>>> import numpy as np
>>> import numpy.linalg as la
>>> np.set_printoptions(precision=2, suppress=True, linewidth=200)
>>> def rd(a):
...     return np.round(a, 2) + 0
... 
>>> cent = np.array([[7, 1, 7, 4], [1, 1, 0, 2]])
>>> X = np.repeat(cent, 14 // 2, axis=0)
>>> rng = np.random.default_rng(670)
>>> X = X + 0.3 * rng.normal(size=X.shape)
>>> rd(X)
array([[ 7.23,  0.89,  6.76,  4.58],
       [ 6.9 ,  0.74,  6.53,  3.94],
       [ 6.4 ,  1.43,  6.89,  3.91],
       [ 7.32,  1.05,  6.71,  3.7 ],
       [ 7.  ,  1.2 ,  7.24,  3.67],
       [ 6.86,  1.3 ,  7.17,  4.23],
       [ 6.84,  0.97,  7.16,  3.75],
       [ 1.11,  0.75, -0.31,  2.17],
       [ 1.07,  1.06, -0.32,  1.66],
       [ 1.09,  1.1 ,  0.07,  2.53],
       [ 1.78,  0.73,  0.06,  2.02],
       [ 1.14,  0.5 ,  0.12,  2.57],
       [ 1.48,  1.14, -0.07,  2.08],
       [ 0.85,  1.56,  0.04,  1.82]])
>>> hat = X @ la.solve(X.T @ X, X.T)
>>> rd(hat @ X[:, 3])
array([4.58, 3.94, 3.91, 3.7 , 3.67, 4.23, 3.75, 2.17, 1.66, 2.53, 2.02, 2.57, 2.08, 1.82])
>>> rd(la.eigvalsh(hat))
array([0., 0., 0., 0., 0., 0., 0., 0., 0., 0., 1., 1., 1., 1.])
>>> np.allclose(hat @ hat, hat)
True
>>> x = np.array([0, 1, -2, -1])
>>> np.sign((X @ x).round(6))
array([-1., -1., -1., -1., -1., -1., -1., -1.,  1., -1., -1., -1., -1., -1.])
>>> A2 = np.array([[-2, 4], [-4, 3], [5, 1], [-4, 3]])
>>> la.matrix_rank(X @ A2)
np.int64(2)
>>> np.vstack([X, A2.T]).shape
(16, 4)
>>> O, evecs = la.qr(X[:, :2])[0], la.qr(X[:, 2:])[0]
>>> sigma = la.svd(O.T @ evecs, compute_uv=False)
>>> (sigma > 0.9).sum()
np.int64(1)
>>> rd(np.degrees(np.arccos(sigma.clip(0, 1))))
array([ 4.09, 35.76])
>>> rd(sigma)
array([1.  , 0.81])
>>> O, _ = la.qr(np.array([[1.2, 0.1], [-0.1, 2.1], [0.4, 0.0], [1.1, -0.7], [-0.1, -1.0]]))
>>> mat = O @ O.T
>>> rd(mat)
array([[ 0.54,  0.11,  0.18,  0.44, -0.12],
       [ 0.11,  0.76,  0.02, -0.19, -0.37],
       [ 0.18,  0.02,  0.06,  0.15, -0.03],
       [ 0.44, -0.19,  0.15,  0.46,  0.03],
       [-0.12, -0.37, -0.03,  0.03,  0.19]])
>>> # symmetric, so the eigenvalues are real
>>> [round(float(x), 2) for x in la.svd(mat, compute_uv=False)[:3]]
[1.0, 1.0, 0.0]
>>> la.matrix_rank(mat, rtol=0.1)
np.int64(2)
>>> A2 = mat + rng.integers(-2, 3, (5, 2)) @ rng.integers(-2, 3, (2, 5))
>>> rd(A2)
array([[-1.46, -1.89,  0.18, -0.56, -0.12],
       [ 0.11,  1.76, -1.98,  2.81, -1.37],
       [ 0.18,  0.02,  0.06,  0.15, -0.03],
       [ 4.44,  1.81,  4.15, -3.54,  2.03],
       [ 1.88,  1.63, -0.03,  1.03,  0.19]])
>>> np.abs(A2 - mat).sum(axis=1)
array([ 5.,  7.,  0., 16.,  5.])
>>> rd(la.svd(A2 - mat, compute_uv=False))
array([8.09, 4.85, 0.  , 0.  , 0.  ])
>>> rd(A2 - mat)
array([[-2., -2.,  0., -1.,  0.],
       [ 0.,  1., -2.,  3., -1.],
       [ 0.,  0.,  0.,  0.,  0.],
       [ 4.,  2.,  4., -4.,  2.],
       [ 2.,  2.,  0.,  1.,  0.]])
>>> la.matrix_rank(A2 - mat, tol=1e-8)
np.int64(2)
>>> rk = la.matrix_rank(A2)
>>> rk
np.int64(4)
>>> null = la.svd(A2)[2][rk:].T
>>> la.matrix_rank(A2.T @ A2), la.matrix_rank(A2 @ A2.T)
(np.int64(4), np.int64(4))
>>> rd(A2 @ null)
array([[0.],
       [0.],
       [0.],
       [0.],
       [0.]])
>>> [int(la.matrix_rank(np.delete(A2, i, axis=0))) for i in range(5)]
[4, 4, 4, 4, 4]
>>> rd(null[:, 0] / null[np.abs(null[:, 0]).round(6).argmax(), 0])
array([-0.86,  0.52,  1.  ,  0.67,  0.54])
>>> A = np.load("dump.npy")
>>> A
array([[0, 3, 2],
       [0, 0, 0],
       [0, 0, 0]])
>>> rd(A @ la.pinv(A) @ A)
array([[0., 3., 2.],
       [0., 0., 0.],
       [0., 0., 0.]])
>>> np.abs(np.diag(la.qr(A)[1])) > 1e-9
array([False, False, False])
>>> np.count_nonzero(A)
np.int64(2)
>>> la.matrix_rank(A)
np.int64(1)
>>> rd(la.svd(A, compute_uv=False))
array([3.61, 0.  , 0.  ])
>>> rd(la.norm(A))
np.float64(3.61)
>>> rd(A.mean(axis=0))
array([0.  , 1.  , 0.67])
>>> np.unravel_index(np.abs(A).argmax(), A.shape)
(np.int64(0), np.int64(1))
>>> A[3]
Traceback (most recent call last):
  File "<python-input-52>", line 1, in <module>
    A[3]
    ~^^^
IndexError: index 3 is out of bounds for axis 0 with size 3
>>> K = np.load("mat.npy")
>>> K
array([[ 0.,  2.,  0.,  0.,  0.,  0.,  0.,  0.,  0.],
       [ 1.,  2.,  0.,  0.,  0.,  0.,  0.,  0.,  0.],
       [ 0.,  0., -1., -2.,  2.,  0., -2.,  0.,  1.],
       [ 0.,  0.,  2., -2.,  0.,  0., -1., -2., -1.],
       [ 0.,  0.,  0.,  0.,  1.,  0.,  2.,  2.,  2.],
       [ 0.,  0., -2., -1.,  1.,  0.,  0., -1., -2.],
       [ 0.,  0., -1., -2., -1., -2.,  0.,  0., -2.],
       [ 0.,  0., -2.,  2.,  0.,  2.,  2., -2.,  0.],
       [ 0.,  0.,  2.,  0.,  1.,  0.,  1.,  2.,  1.]])
>>> U, sigma, vt = la.svd(K)
>>> np.argmax(sigma[:-1] / (sigma[1:] + 1e-6)) + 1
np.int64(8)
>>> A2 = U[:, :8] @ np.diag(sigma[:8]) @ vt[:8]
>>> rd(la.norm(K - A2) / la.norm(K))
np.float64(0.0)
>>> u, r1 = K[6], K[7]
>>> u @ r1
np.float64(-6.0)
>>> pr = (u @ r1) / (u @ u) * u
>>> np.outer(u, r1)
array([[ 0.,  0., -0.,  0.,  0.,  0.,  0., -0.,  0.],
       [ 0.,  0., -0.,  0.,  0.,  0.,  0., -0.,  0.],
       [-0., -0.,  2., -2., -0., -2., -2.,  2., -0.],
       [-0., -0.,  4., -4., -0., -4., -4.,  4., -0.],
       [-0., -0.,  2., -2., -0., -2., -2.,  2., -0.],
       [-0., -0.,  4., -4., -0., -4., -4.,  4., -0.],
       [ 0.,  0., -0.,  0.,  0.,  0.,  0., -0.,  0.],
       [ 0.,  0., -0.,  0.,  0.,  0.,  0., -0.,  0.],
       [-0., -0.,  4., -4., -0., -4., -4.,  4., -0.]])
>>> rd(pr)
array([0.  , 0.  , 0.43, 0.86, 0.43, 0.86, 0.  , 0.  , 0.86])
>>> O, evecs = la.qr(K[:, :8])[0], la.qr(K[:, 8:])[0]
>>> sigma = la.svd(O.T @ evecs, compute_uv=False)
>>> rd(np.degrees(np.arccos(sigma.clip(0, 1))))
array([2.42])
>>> hat = np.triu(np.array([[2, 1, 0], [2, 0, 2], [3, 2, 2]]), 1) + np.eye(3)
>>> A2 = hat @ A @ la.inv(hat)
>>> A2
array([[ 0.,  3., -4.],
       [ 0.,  0.,  0.],
       [ 0.,  0.,  0.]])
>>> la.matrix_rank(A2)
np.int64(1)
>>> hat @ A - A @ hat
array([[ 0.,  0., -6.],
       [ 0.,  0.,  0.],
       [ 0.,  0.,  0.]])
>>> rd(la.det(A2))
np.float64(0.0)
>>> A2 = np.array([[1.1], [-0.5], [0.8]])
>>> cent = np.array([[-2.1, 0.6, 0.7, -0.9, -0.1, -1.7, 0.7, 0.8]])
>>> J = A2 @ cent
>>> rd(J)
array([[-2.31,  0.66,  0.77, -0.99, -0.11, -1.87,  0.77,  0.88],
       [ 1.05, -0.3 , -0.35,  0.45,  0.05,  0.85, -0.35, -0.4 ],
       [-1.68,  0.48,  0.56, -0.72, -0.08, -1.36,  0.56,  0.64]])
>>> la.lstsq(J[:-1].T, J[-1])[2]
np.int32(1)
>>> rd(J @ la.pinv(J) @ J)
array([[-2.31,  0.66,  0.77, -0.99, -0.11, -1.87,  0.77,  0.88],
       [ 1.05, -0.3 , -0.35,  0.45,  0.05,  0.85, -0.35, -0.4 ],
       [-1.68,  0.48,  0.56, -0.72, -0.08, -1.36,  0.56,  0.64]])
>>> np.abs(np.diag(la.qr(J)[1])) > 1e-9
array([ True, False, False])
>>> rd(np.trace(la.pinv(J) @ J))
np.float64(1.0)
>>> u = np.array([0, 2])
>>> rd(np.correlate(J[2], J[0], "full"))
array([-1.48, -0.87,  4.  , -0.92, -0.06, -1.74, -1.62,  8.89, -1.62, -1.74, -0.06, -0.92,  4.  , -0.87, -1.48])
>>> rd(np.convolve(J[2], u))
array([ 0.  , -3.36,  0.96,  1.12, -1.44, -0.16, -2.72,  1.12,  1.28])
>>> np.cross(J[2, :3], J[0, :3])
array([0., 0., 0.])
>>> U, sigma, vt = la.svd(J)
>>> evecs = vt[:(sigma > 1e-8).sum()]
>>> x = J[2] + 4 * J[0] + rng.integers(2) * np.eye(8)[0]
>>> rd(x)
array([-10.92,   3.12,   3.64,  -4.68,  -0.52,  -8.84,   3.64,   4.16])
>>> np.allclose(evecs.T @ evecs @ x, x)
True
>>> la.matrix_rank(np.vstack([J, x]))
np.int64(1)
>>> w1 = np.array([[3, 7], [3, 2], [3, 8], [4, 0], [5, 6], [4, 6], [0, 7], [0, 8]])
>>> beta = np.array([4, 1])
>>> act = np.maximum(J @ w1 + beta, 0)
>>> rd(act)
array([[ 0.  ,  0.  ],
       [10.65,  4.7 ],
       [ 0.  ,  0.  ]])
>>> cent = np.array([[-9, 0], [8, 7]])
>>> rd(act @ cent)
array([[  0.  ,   0.  ],
       [-58.25,  32.9 ],
       [  0.  ,   0.  ]])
>>> O, _ = la.qr(np.array([[0.1, 0.0, -1.4, -0.8, 0.1],
...     [0.5, -0.4, -0.6, 0.8, 1.1],
...     [1.0, 0.9, -1.4, -1.2, -0.3],
...     [-0.4, -1.3, 1.5, 0.6, -0.7],
...     [0.1, 0.6, 0.0, 1.8, -0.1]]))
>>> feats = 5 * O
>>> rd(feats)
array([[-0.42, -0.33,  4.44,  0.45,  2.2 ],
       [-2.09, -3.1 ,  0.36,  2.55, -2.1 ],
       [-4.18,  0.02, -1.08, -1.81,  1.76],
       [ 1.67, -3.44, -1.48, -0.25,  2.85],
       [-0.42,  1.86, -1.35,  3.87,  2.13]])
>>> Xs = X - X.mean(axis=0)
>>> evecs = la.svd(Xs)[2][:1]
>>> A2 = Xs - Xs @ evecs.T @ evecs
>>> la.norm(A2, axis=1).round(6).argmax()
np.int64(13)
>>> rd((Xs @ evecs.T).std(axis=0))
array([4.61])
>>> rd(np.diag(evecs.T @ evecs))
array([0.39, 0.  , 0.57, 0.04])
>>> rd(A2.std(axis=0))
array([0.21, 0.28, 0.17, 0.29])
>>> data = np.load("a.npy")
>>> rd(data)
array([[0.67, 0.33, 0.  , 0.  , 0.  , 0.  ],
       [0.  , 0.33, 0.  , 0.33, 0.  , 0.33],
       [0.  , 0.  , 1.  , 0.  , 0.  , 0.  ],
       [0.  , 0.25, 0.25, 0.5 , 0.  , 0.  ],
       [0.25, 0.25, 0.25, 0.  , 0.25, 0.  ],
       [0.  , 0.  , 0.25, 0.25, 0.  , 0.5 ]])
>>> # row-stochastic, so 1 is an eigenvalue
>>> rd(la.norm(data, axis=1))
array([0.75, 0.58, 1.  , 0.61, 0.5 , 0.61])
>>> rd(la.norm(data) ** 2 / la.norm(data, 2) ** 2)
np.float64(2.16)
>>> rd(la.norm(data, axis=0))
array([0.71, 0.59, 1.09, 0.65, 0.25, 0.6 ])
>>> rd(la.norm(data[4] - data[0]))
np.float64(0.55)
